% python3 -q
>>> import numpy as np
>>> np.set_printoptions(precision=1, suppress=True, linewidth=120)
>>> tidy = lambda a: np.round(a, 1) + 0
>>> X = np.load("data.npy")
>>> X
array([[  0,  -6,  12,  -3,  -3,  15,   6],
       [  0,   2,  -4,   1,   1,  -5,  -2],
       [  0,   6, -12,   3,   3, -15,  -6],
       [  0,   6, -12,   3,   3, -15,  -6],
       [  0,   4,  -8,   2,   2, -10,  -4]])
>>> np.abs(np.diag(np.linalg.qr(X)[1])) > 1e-9
array([False,  True, False, False, False])
>>> tidy(np.trace(np.linalg.pinv(X) @ X))
np.float64(1.0)
>>> np.unique(X.round(6), axis=0).shape
(4, 7)
>>> np.allclose(X[:-1].T @ np.linalg.lstsq(X[:-1].T, X[-1])[0], X[-1])
True
>>> np.linalg.lstsq(X[:-1].T, X[-1])[2]
np.int32(1)
>>> tidy(X @ np.linalg.pinv(X) @ X)
array([[  0.,  -6.,  12.,  -3.,  -3.,  15.,   6.],
       [  0.,   2.,  -4.,   1.,   1.,  -5.,  -2.],
       [  0.,   6., -12.,   3.,   3., -15.,  -6.],
       [  0.,   6., -12.,   3.,   3., -15.,  -6.],
       [  0.,   4.,  -8.,   2.,   2., -10.,  -4.]])
>>> try:
...     np.linalg.inv(X)
... except np.linalg.LinAlgError as e:
...     print(repr(e))
... 
LinAlgError('Last 2 dimensions of the array must be square')
>>> A2 = X / np.sqrt((X ** 2).mean(axis=1, keepdims=True))
>>> np.linalg.matrix_rank(A2) == np.linalg.matrix_rank(X)
np.True_
>>> X - X.mean(axis=1, keepdims=True)
array([[ -3.,  -9.,   9.,  -6.,  -6.,  12.,   3.],
       [  1.,   3.,  -3.,   2.,   2.,  -4.,  -1.],
       [  3.,   9.,  -9.,   6.,   6., -12.,  -3.],
       [  3.,   9.,  -9.,   6.,   6., -12.,  -3.],
       [  2.,   6.,  -6.,   4.,   4.,  -8.,  -2.]])
>>> np.linalg.matrix_rank(X - X.mean(axis=1, keepdims=True))
np.int64(1)
>>> w1 = np.array([[0, 2, 3, 2, 1],
...     [3, 1, 2, 0, 0],
...     [2, 0, 1, 1, 3],
...     [2, 2, 2, 2, 0],
...     [3, 1, 2, 0, 3],
...     [2, 2, 2, 1, 0],
...     [0, 0, 3, 1, 0]])
>>> c = np.array([-2, -1, -2, -3, -1])
>>> act = np.maximum(X @ w1 + c, 0)
>>> act
array([[19, 14, 34, 24, 26],
       [ 0,  0,  0,  0,  0],
       [ 0,  0,  0,  0,  0],
       [ 0,  0,  0,  0,  0],
       [ 0,  0,  0,  0,  0]])
>>> np.linalg.matrix_rank(act)
np.int64(1)
>>> Z = np.array([[0, 0, 0], [2, 0, 1], [2, 2, 0], [0, 2, 2], [2, 1, 1]])
>>> act @ Z
array([[148, 142,  88],
       [  0,   0,   0],
       [  0,   0,   0],
       [  0,   0,   0],
       [  0,   0,   0]])
>>> Uu, sig, VT = np.linalg.svd(X)
>>> vecs = VT[:(sig > 1e-8).sum()]
>>> rng = np.random.default_rng(99390)
>>> x = X[1] + -2 * X[3] + rng.integers(2) * np.eye(7)[4]
>>> x
array([  0., -10.,  20.,  -5.,  -4.,  25.,  10.])
>>> np.linalg.matrix_rank(np.vstack([X, x]))
np.int64(2)
>>> np.allclose(vecs.T @ vecs @ x, x)
False
>>> tidy(vecs.T @ vecs)
array([[ 0. ,  0. ,  0. ,  0. ,  0. ,  0. ,  0. ],
       [ 0. ,  0.1, -0.2,  0. ,  0. , -0.2, -0.1],
       [ 0. , -0.2,  0.3, -0.1, -0.1,  0.4,  0.2],
       [ 0. ,  0. , -0.1,  0. ,  0. , -0.1,  0. ],
       [ 0. ,  0. , -0.1,  0. ,  0. , -0.1,  0. ],
       [ 0. , -0.2,  0.4, -0.1, -0.1,  0.5,  0.2],
       [ 0. , -0.1,  0.2,  0. ,  0. ,  0.2,  0.1]])
>>> A2 = np.array([[3, 1, 3, 3, 2, 3, -3, 2, 0],
...     [-1, -3, -1, -1, 0, 0, -2, 1, 0],
...     [-2, -3, 0, 3, -1, 0, 1, 0, 2],
...     [0, 0, -2, 0, -1, -3, -2, -3, 0]])
>>> m1 = A2.T @ A2
>>> m1
array([[14, 12, 10,  4,  8,  9, -9,  5, -4],
       [12, 19,  6, -3,  5,  3,  0, -1, -6],
       [10,  6, 14, 10,  8, 15, -3, 11,  0],
       [ 4, -3, 10, 19,  3,  9, -4,  5,  6],
       [ 8,  5,  8,  3,  6,  9, -5,  7, -2],
       [ 9,  3, 15,  9,  9, 18, -3, 15,  0],
       [-9,  0, -3, -4, -5, -3, 18, -2,  2],
       [ 5, -1, 11,  5,  7, 15, -2, 14,  0],
       [-4, -6,  0,  6, -2,  0,  2,  0,  4]])
>>> np.allclose(m1[:-1].T @ np.linalg.lstsq(m1[:-1].T, m1[-1])[0], m1[-1])
True
>>> tidy(np.trace(np.linalg.pinv(m1) @ m1))
np.float64(4.0)
